$ python -q
>>> import numpy as np
>>> np.set_printoptions(precision=3, suppress=True, linewidth=140, floatmode="fixed")
>>> E = np.loadtxt("data.csv", delimiter=",")
>>> E
array([[ 1.000, -1.000,  1.000],
       [ 1.000,  0.000,  0.000],
       [ 1.000,  1.000,  1.000]])
>>> B = np.linalg.inv(E)
>>> round(np.linalg.det(E) * np.linalg.det(B), 3)
np.float64(1.0)
>>> round(float(np.linalg.cond(E)), 3)
3.226
>>> B
array([[ 0.000,  1.000,  0.000],
       [-0.500,  0.000,  0.500],
       [ 0.500, -1.000,  0.500]])
>>> np.allclose(B, E.T)
False
>>> np.linalg.det(E) * B
array([[ 0.000,  2.000,  0.000],
       [-1.000,  0.000,  1.000],
       [ 1.000, -2.000,  1.000]])
>>> np.linalg.inv(B)
array([[ 1.000, -1.000,  1.000],
       [ 1.000,  0.000,  0.000],
       [ 1.000,  1.000,  1.000]])
>>> q, V = np.linalg.qr(B[:, :2])[0], np.linalg.qr(B[:, 2:])[0]
>>> sv = np.linalg.svd(q.T @ V, compute_uv=False)
>>> (sv > 0.9).sum()
np.int64(0)
>>> P = np.triu(np.array([[-3, 1, -2], [3, 1, -1], [3, -1, 2]]), 1) + np.eye(3)
>>> B = P @ E @ np.linalg.inv(P)
>>> np.linalg.matrix_rank(B)
np.int64(3)
>>> np.poly(B)
array([ 1.000, -2.000,  1.000, -2.000])
>>> B
array([[ 0.000, -3.000, -4.000],
       [ 0.000, -1.000, -2.000],
       [ 1.000,  0.000,  3.000]])
>>> np.round(np.linalg.det(B), 3)
np.float64(2.0)
>>> M = np.load("w.npy")
>>> M
array([[1, 0, 0],
       [0, 0, 1],
       [0, 1, 0]])
>>> # columns are unit length and at right angles
>>> evals, V = np.linalg.eigh(M)
>>> vec = np.array([1, -2, -1])
>>> vec @ M @ vec
np.int64(5)
>>> V * np.maximum(evals, 0) @ V.T
array([[1.000, 0.000, 0.000],
       [0.000, 0.500, 0.500],
       [0.000, 0.500, 0.500]])
>>> B = np.array([[0, 3, -1], [3, 0, 2], [-3, 0, 0]])
>>> np.linalg.matrix_rank(np.vstack([M, B.T]))
np.int64(3)
>>> np.einsum("ij->j", M)
array([1, 1, 1])
>>> B.T @ M.T
array([[ 0, -3,  3],
       [ 3,  0,  0],
       [-1,  0,  2]])
>>> np.einsum("ij,ij->i", M, M)
array([1, 1, 1])
>>> np.einsum("ik,kj->ji", M, B)
array([[ 0, -3,  3],
       [ 3,  0,  0],
       [-1,  0,  2]])
>>> M @ B
array([[ 0,  3, -1],
       [-3,  0,  0],
       [ 3,  0,  2]])
>>> arr = np.array([[0.5, -0.3, -1.0, -1.7],
...     [1.0, -1.4, 0.8, -0.6],
...     [-1.6, 1.0, 3.3, -2.6],
...     [0.7, -0.4, 1.2, 0.4]])
>>> rng = np.random.default_rng(39)
>>> arr[1] = arr[0] + 0.3 * rng.normal(size=4)
>>> arr
array([[ 0.500, -0.300, -1.000, -1.700],
       [ 0.508, -0.212, -0.945, -1.961],
       [-1.600,  1.000,  3.300, -2.600],
       [ 0.700, -0.400,  1.200,  0.400]])
>>> w1 = np.array([[-1, 2, 1, 1, 1, 0],
...     [1, 2, -1, 1, 2, 3],
...     [-3, -3, -2, 3, 2, -2],
...     [-3, 1, -3, 2, -2, -2]])
>>> coef = np.array([2, 2, 2, -1, 2, 3])
>>> hid = np.maximum(arr @ w1 + coef, 0)
>>> (hid > 0).astype(int)
array([[1, 1, 1, 0, 1, 1],
       [1, 1, 1, 0, 1, 1],
       [1, 0, 1, 1, 1, 1],
       [0, 0, 0, 1, 1, 0]])
>>> C = np.array([[0, 2], [2, 2], [2, 0], [1, 1], [0, 1], [1, 0]])
>>> w1 @ C
array([[ 7,  4],
       [ 6,  9],
       [-9, -7],
       [-4, -4]])
>>> q, Rm = np.linalg.qr(arr)
>>> q.shape, Rm.shape
((4, 4), (4, 4))
>>> np.round(q.T @ q, 3) + 0
array([[1.000, 0.000, 0.000, 0.000],
       [0.000, 1.000, 0.000, 0.000],
       [0.000, 0.000, 1.000, 0.000],
       [0.000, 0.000, 0.000, 1.000]])
>>> Rm
array([[-1.886,  1.133,  2.873, -1.376],
       [ 0.000, -0.103, -0.619,  2.678],
       [ 0.000,  0.000, -2.363, -0.450],
       [ 0.000,  0.000,  0.000,  2.095]])
>>> np.round(np.trace(q @ q.T), 3)
np.float64(4.0)
>>> np.abs(np.diag(Rm))
array([1.886, 0.103, 2.363, 2.095])
>>> Uu, sv, VT = np.linalg.svd(Rm)
>>> np.argmax(sv[:-1] / (sv[1:] + 1e-6)) + 1
np.int64(3)
>>> B = Uu[:, :3] @ np.diag(sv[:3]) @ VT[:3]
>>> B.round(3) + 0
array([[-1.886,  1.134,  2.873, -1.376],
       [ 0.016, -0.076, -0.619,  2.679],
       [-0.004, -0.006, -2.363, -0.450],
       [-0.021, -0.036,  0.000,  2.094]])
>>> round(float(np.linalg.norm(Rm - B, 2)), 3), np.round(sv[3], 3)
(0.053, np.float64(0.053))
>>> np.round(np.linalg.norm(Rm - B) / np.linalg.norm(Rm), 3)
np.float64(0.009)
>>> J = np.load("out15.npy")
>>> J
array([[ 0.408,  0.112,  2.704],
       [-0.542, -1.313,  2.229],
       [-1.629, -2.943,  1.686],
       [ 1.725,  2.087,  3.362],
       [-2.983, -4.975,  1.008],
       [ 0.270, -0.094,  2.635],
       [-1.628, -2.942,  1.686],
       [-2.943, -4.914,  1.029],
       [ 2.007,  2.510,  3.503],
       [-2.132, -3.697,  1.434],
       [-0.859, -1.789,  2.070],
       [-0.011, -0.517,  2.494],
       [-0.116, -0.674,  2.442],
       [-4.567, -7.351,  0.216],
       [ 0.102, -0.347,  2.551]])
>>> # looks like rank 2
>>> def softmax(z):
...     e = np.exp(z - z.max(axis=-1, keepdims=True))
...     return e / e.sum(axis=-1, keepdims=True)
... 
>>> softmax(J[8])
array([0.140, 0.232, 0.627])
>>> softmax(J[8] + -3)
array([0.140, 0.232, 0.627])
>>> softmax(J).sum(axis=1)
array([1.000, 1.000, 1.000, 1.000, 1.000, 1.000, 1.000, 1.000, 1.000, 1.000, 1.000, 1.000, 1.000, 1.000, 1.000])
>>> att = J @ J.T / np.sqrt(3)
>>> softmax(att)[8] @ J
array([1.940, 2.410, 3.470])
>>> B = np.array([[1, -1, 1], [1, 0, -2], [2, -1, 0]])
>>> np.linalg.matrix_rank(E @ B)
np.int64(3)
>>> np.vstack([E, B.T]).shape
(6, 3)
>>> E @ B
array([[ 2.000, -2.000,  3.000],
       [ 1.000, -1.000,  1.000],
       [ 4.000, -2.000, -1.000]])
>>> data = np.load("run16.npy")
>>> data
array([[0.500, 0.000, 0.250, 0.250],
       [0.000, 0.500, 0.500, 0.000],
       [0.500, 0.000, 0.500, 0.000],
       [0.000, 0.333, 0.000, 0.667]])
>>> z = rng.permutation(4)
>>> z
array([0, 2, 1, 3])
>>> B = data[z][:, z]
>>> np.allclose(B, data)
False
>>> np.round(np.linalg.det(B), 3), np.round(np.linalg.det(data[z]), 3)
(np.float64(0.021), np.float64(-0.021))
>>> A = np.load("dump.npy")
>>> A.round(3) + 0
array([[-7.960,  3.439, -5.605],
       [-7.556,  3.323, -5.145],
       [-6.618,  3.046, -4.097],
       [-2.967,  1.835, -0.428],
       [-1.217,  1.106,  0.883],
       [-1.107,  1.053,  0.944],
       [-0.103,  0.467,  1.196],
       [ 0.181,  0.083,  0.612],
       [ 0.173,  0.064,  0.537],
       [ 0.029,  0.001,  0.062],
       [ 0.021,  0.000,  0.042],
       [-0.264,  0.051, -0.376],
       [-0.296,  0.062, -0.405],
       [-0.826,  0.459, -0.274],
       [-0.998,  1.059,  1.179],
       [-0.981,  1.198,  1.632],
       [-0.799,  1.679,  3.440],
       [-0.129,  2.499,  7.239],
       [ 0.687,  3.165, 10.871],
       [ 0.958,  3.354, 11.978],
       [ 1.541,  3.729, 14.270],
       [ 1.687,  3.817, 14.826],
       [ 1.925,  3.957, 15.721]])
>>> np.round(np.linalg.svd(A, compute_uv=False), 3) + 0
array([34.124, 14.832,  0.000])
>>> round(np.abs(A).max(), 3)
np.float64(15.721)
>>> A.mean(axis=0)
array([-1.070,  1.715,  3.004])
>>> np.count_nonzero(A)
np.int64(69)
>>> np.linalg.matrix_rank(A)
np.int64(2)
>>> round(np.linalg.norm(A), 3)
np.float64(37.208)
>>> A.shape
(23, 3)
>>> np.unravel_index(np.abs(A).argmax(), A.shape)
(np.int64(22), np.int64(2))
